$ python3 -q
>>> import numpy as np
>>> import numpy.linalg as la
>>> np.set_printoptions(precision=3, suppress=True, linewidth=160)
>>> f = np.array([0, -1, -1, 2])
>>> mat = 3 * np.eye(4) + np.outer(f, f)
>>> mat
array([[ 3.,  0.,  0.,  0.],
       [ 0.,  4.,  1., -2.],
       [ 0.,  1.,  4., -2.],
       [ 0., -2., -2.,  7.]])
>>> f, r1 = mat[0], mat[2]
>>> f @ f
np.float64(9.0)
>>> f @ r1
np.float64(0.0)
>>> p = (f @ r1) / (f @ f) * f
>>> p
array([0., 0., 0., 0.])
>>> la.matrix_rank(np.outer(f, r1))
np.int64(1)
>>> (r1 - p) @ f
np.float64(0.0)
>>> Lm = la.cholesky(mat)
>>> la.eigvalsh(mat).min() > 0
np.True_
>>> np.diag(Lm) ** 2
array([3.  , 4.  , 3.75, 5.4 ])
>>> round(float(np.prod(np.diag(Lm)) ** 2), 3), round(la.det(mat), 3)
(243.0, np.float64(243.0))
>>> Lm
array([[ 1.732,  0.   ,  0.   ,  0.   ],
       [ 0.   ,  2.   ,  0.   ,  0.   ],
       [ 0.   ,  0.5  ,  1.936,  0.   ],
       [ 0.   , -1.   , -0.775,  2.324]])
>>> Lm @ Lm.T
array([[ 3.,  0.,  0.,  0.],
       [ 0.,  4.,  1., -2.],
       [ 0.,  1.,  4., -2.],
       [ 0., -2., -2.,  7.]])
>>> mat / np.sqrt(np.outer(np.diag(mat), np.diag(mat)))
array([[ 1.   ,  0.   ,  0.   ,  0.   ],
       [ 0.   ,  1.   ,  0.25 , -0.378],
       [ 0.   ,  0.25 ,  1.   , -0.378],
       [ 0.   , -0.378, -0.378,  1.   ]])
>>> w, V = la.eig(mat)
>>> np.sort(la.eigvals(la.inv(mat)))
array([0.111, 0.333, 0.333, 0.333])
>>> np.round(np.prod(w), 3)
np.float64(243.0)
>>> Q = mat.astype(float).copy()
>>> for j in range(4):
...     Q[:, j] -= Q[:, :j] @ (Q[:, :j].T @ Q[:, j])
...     Q[:, j] /= la.norm(Q[:, j])
... 
>>> Q
array([[ 1.   ,  0.   ,  0.   ,  0.   ],
       [ 0.   ,  0.873, -0.342,  0.348],
       [ 0.   ,  0.218,  0.912,  0.348],
       [ 0.   , -0.436, -0.228,  0.87 ]])
>>> A2 = Q / np.sqrt((Q ** 2).mean(axis=1, keepdims=True))
>>> A2[3]
array([ 0.   , -0.873, -0.456,  1.741])
>>> la.matrix_rank(Q - Q.mean(axis=1, keepdims=True))
np.int64(3)
>>> A2 = np.array([[-1, -3], [-1, -1]])
>>> C = np.array([[-9, 0, -6], [8, -4, -8], [5, 5, -6]])
>>> arr = np.block([[A2, np.zeros((2, 3))], [np.zeros((3, 2)), C]])
>>> arr
array([[-1., -3.,  0.,  0.,  0.],
       [-1., -1.,  0.,  0.,  0.],
       [ 0.,  0., -9.,  0., -6.],
       [ 0.,  0.,  8., -4., -8.],
       [ 0.,  0.,  5.,  5., -6.]])
>>> def softmax(z):
...     e = np.exp(z - z.max(axis=-1, keepdims=True))
...     return e / e.sum(axis=-1, keepdims=True)
... 
>>> np.round(softmax(arr[3] + 2), 3) + 0
array([0.   , 0.   , 0.999, 0.   , 0.   ])
>>> S = arr @ arr.T / np.sqrt(5)
>>> np.round(softmax(S + np.triu(np.full(S.shape, -np.inf), 1)), 3) + 0
array([[1.  , 0.  , 0.  , 0.  , 0.  ],
       [0.71, 0.29, 0.  , 0.  , 0.  ],
       [0.  , 0.  , 1.  , 0.  , 0.  ],
       [0.  , 0.  , 0.  , 1.  , 0.  ],
       [0.  , 0.  , 0.  , 0.  , 1.  ]])
>>> softmax(S).round(6).argmax(axis=1)
array([0, 0, 2, 3, 4])
>>> rng = np.random.default_rng(63)
>>> A2 = arr + rng.integers(-2, 3, (5, 4)) @ rng.integers(-2, 3, (4, 5))
>>> A2
array([[-9., -9.,  4., -2., -4.],
       [ 3., -3., -2., -4.,  0.],
       [ 4.,  2., -7.,  0., -3.],
       [ 8.,  3.,  8., -5., -3.],
       [ 0., -2.,  7.,  3., -5.]])
>>> np.abs(A2 - arr).sum(axis=1)
array([24., 12., 11., 17.,  7.])
>>> np.round(la.svd(A2 - arr, compute_uv=False), 3) + 0
array([15.801,  6.778,  4.983,  0.753,  0.   ])
>>> la.matrix_rank(A2 - arr, tol=1e-8)
np.int64(4)
>>> W = np.array([[3, -3], [0, 2], [3, 1], [0, 3], [1, 1]])
>>> beta = np.array([1, 3])
>>> act = np.maximum(arr @ W + beta, 0)
>>> (act > 0).mean(axis=0)
array([0.4, 0.4])
>>> la.matrix_rank(act)
np.int64(2)
>>> C = np.array([[2, 3], [1, 0]])
>>> (act @ C).round(6).argmax(axis=1)
array([0, 0, 0, 1, 0])
>>> W @ C
array([[3, 9],
       [2, 0],
       [7, 9],
       [3, 0],
       [3, 3]])
>>> act @ C
array([[ 0.,  0.],
       [ 4.,  0.],
       [ 0.,  0.],
       [34., 51.],
       [37., 30.]])
